% python3 -q
>>> import numpy as np
>>> from numpy import linalg as LA
>>> np.set_printoptions(suppress=True, linewidth=160)
>>> def rnd(a):
...     return np.round(a, 3) + 0
... 
>>> m1 = np.load("mat.npy")
>>> m1
array([[ 3.,  3., -9.,  1.],
       [ 4.,  5., -1.,  2.],
       [ 0.,  0., -3.,  2.],
       [ 0.,  0.,  0., -3.]])
>>> np.allclose(m1, m1.T)
False
>>> np.allclose(m1 @ m1.T, m1.T @ m1)
False
>>> np.trace(m1)
np.float64(2.0)
>>> (m1 - m1.T) / 2
array([[ 0. , -0.5, -4.5,  0.5],
       [ 0.5,  0. , -0.5,  1. ],
       [ 4.5,  0.5,  0. ,  1. ],
       [-0.5, -1. , -1. ,  0. ]])
>>> rnd(LA.matrix_power(m1, 4))
array([[ 1209.,  1392., -1002.,  -180.],
       [ 1856.,  2137., -1844.,   348.],
       [    0.,     0.,    81.,  -216.],
       [    0.,     0.,     0.,    81.]])
>>> m1 @ m1
array([[ 21.,  24.,  -3., -12.],
       [ 32.,  37., -38.,   6.],
       [  0.,   0.,   9., -12.],
       [  0.,   0.,   0.,   9.]])
>>> Q, evecs = LA.qr(m1[:, :3])[0], LA.qr(m1[:, 3:])[0]
>>> s = LA.svd(Q.T @ evecs, compute_uv=False)
>>> np.degrees(np.arccos(s.clip(0, 1)))
array([45.])
>>> (s > 0.9).sum()
np.int64(0)
>>> rnd(s)
array([0.707])
>>> rnd(LA.norm(Q @ Q.T - evecs @ evecs.T, 2))
np.float64(1.0)
>>> M2 = np.array([[0, 2, -1], [3, 3, 1]])
>>> Z = np.kron(M2, m1)
>>> LA.matrix_rank(Z)
np.int64(8)
>>> LA.matrix_rank(m1, rtol=0.1)
np.int64(3)
>>> [round(float(x), 3) for x in LA.svd(m1, compute_uv=False)[:3]]
[11.287, 5.365, 3.437]
>>> rnd(LA.norm(m1, 2) / LA.norm(m1))
np.float64(0.871)
>>> LA.cond(m1) > 100
np.False_
>>> data = np.load("sample11.npy")
>>> data
array([[4, 3, 3, 3],
       [3, 4, 2, 5],
       [3, 2, 6, 4],
       [3, 5, 4, 6]])
>>> rng = np.random.default_rng(589)
>>> z = rng.permutation(4)
>>> M2 = data[:, z] * rng.choice([-1, 1], 4)
>>> M2
array([[-3,  3,  4, -3],
       [-4,  2,  3, -5],
       [-2,  6,  3, -4],
       [-5,  4,  3, -6]])
>>> U, _, vt = LA.svd(data.T @ M2)
>>> z
array([1, 2, 0, 3])
>>> rnd(LA.lstsq(data, M2)[0])
array([[ 0.,  0.,  1.,  0.],
       [-1.,  0.,  0.,  0.],
       [ 0.,  1.,  0.,  0.],
       [ 0.,  0.,  0., -1.]])
>>> x = np.array([1, 3, 2, 3])
>>> a = np.maximum(M2 @ x, 0)
>>> a
array([ 5,  0, 10,  0])
>>> evals, evecs = LA.eigh(data)
>>> rnd(LA.eigvalsh(data + 5 * np.eye(4)))
array([ 4.504,  6.81 ,  8.432, 20.255])
>>> rnd(np.abs(evecs[:, -1]))
array([0.417, 0.467, 0.496, 0.602])
>>> np.unique(evals.round(6) + 0, return_counts=True)[1]
array([1, 1, 1, 1])
>>> rnd(LA.eigvalsh(data @ data))
array([  0.246,   3.276,  11.775, 232.703])
>>> M2 = data[0, 0] * data[1:] - np.outer(data[1:, 0], data[0])
>>> M2
array([[ 0,  7, -1, 11],
       [ 0, -1, 15,  7],
       [ 0, 11,  7, 15]])
>>> np.flatnonzero(~M2.round(6).any(axis=1))
array([], dtype=int64)
>>> LA.matrix_rank(M2), LA.matrix_rank(data)
(np.int64(3), np.int64(4))
>>> M = np.array([[-2.0, -7.0, 5.0, -7.0],
...     [0.0, 1.0, 0.0, -2.0],
...     [0.0, -4.0, 3.0, -4.0],
...     [0.0, 0.0, 0.0, 3.0]])
>>> M2 = LA.invert(M)
Traceback (most recent call last):
  File "<python-input-47>", line 1, in <module>
    M2 = LA.invert(M)
         ^^^^^^^^^
AttributeError: module 'numpy.linalg' has no attribute 'invert'
>>> M2 = LA.inv(M)
>>> rnd(LA.det(M) * M2)
array([[  9.,   3., -15.,   3.],
       [  0., -18.,   0., -12.],
       [  0., -24.,  -6., -24.],
       [  0.,   0.,   0.,  -6.]])
>>> rnd(LA.slogdet(M)[0])
np.float64(-1.0)
>>> (np.abs(M2) > 1e-9).astype(int)
array([[1, 1, 1, 1],
       [0, 1, 0, 1],
       [0, 1, 1, 1],
       [0, 0, 0, 1]])
>>> np.allclose(M2, M.T)
False
>>> rnd(M @ M2)
array([[1., 0., 0., 0.],
       [0., 1., 0., 0.],
       [0., 0., 1., 0.],
       [0., 0., 0., 1.]])
>>> rnd(LA.det(M) * LA.det(M2))
np.float64(1.0)
>>> U, s = LA.svd(M)
Traceback (most recent call last):
  File "<python-input-55>", line 1, in <module>
    U, s = LA.svd(M)
    ^^^^
ValueError: too many values to unpack (expected 2)
>>> U, s, vt = LA.svd(M, full_matrices=False)
>>> np.allclose(U * s @ vt, M)
True
>>> U.shape, s.shape, vt.shape
((4, 4), (4,), (4, 4))
>>> rnd(U.T @ U)
array([[1., 0., 0., 0.],
       [0., 1., 0., 0.],
       [0., 0., 1., 0.],
       [0., 0., 0., 1.]])
>>> rnd(np.sqrt((s ** 2).sum())), rnd(LA.norm(M))
(np.float64(13.491), np.float64(13.491))
>>> rnd(s / s[0])
array([1.   , 0.238, 0.076, 0.034])
>>> rnd(vt @ vt.T)
array([[1., 0., 0., 0.],
       [0., 1., 0., 0.],
       [0., 0., 1., 0.],
       [0., 0., 0., 1.]])
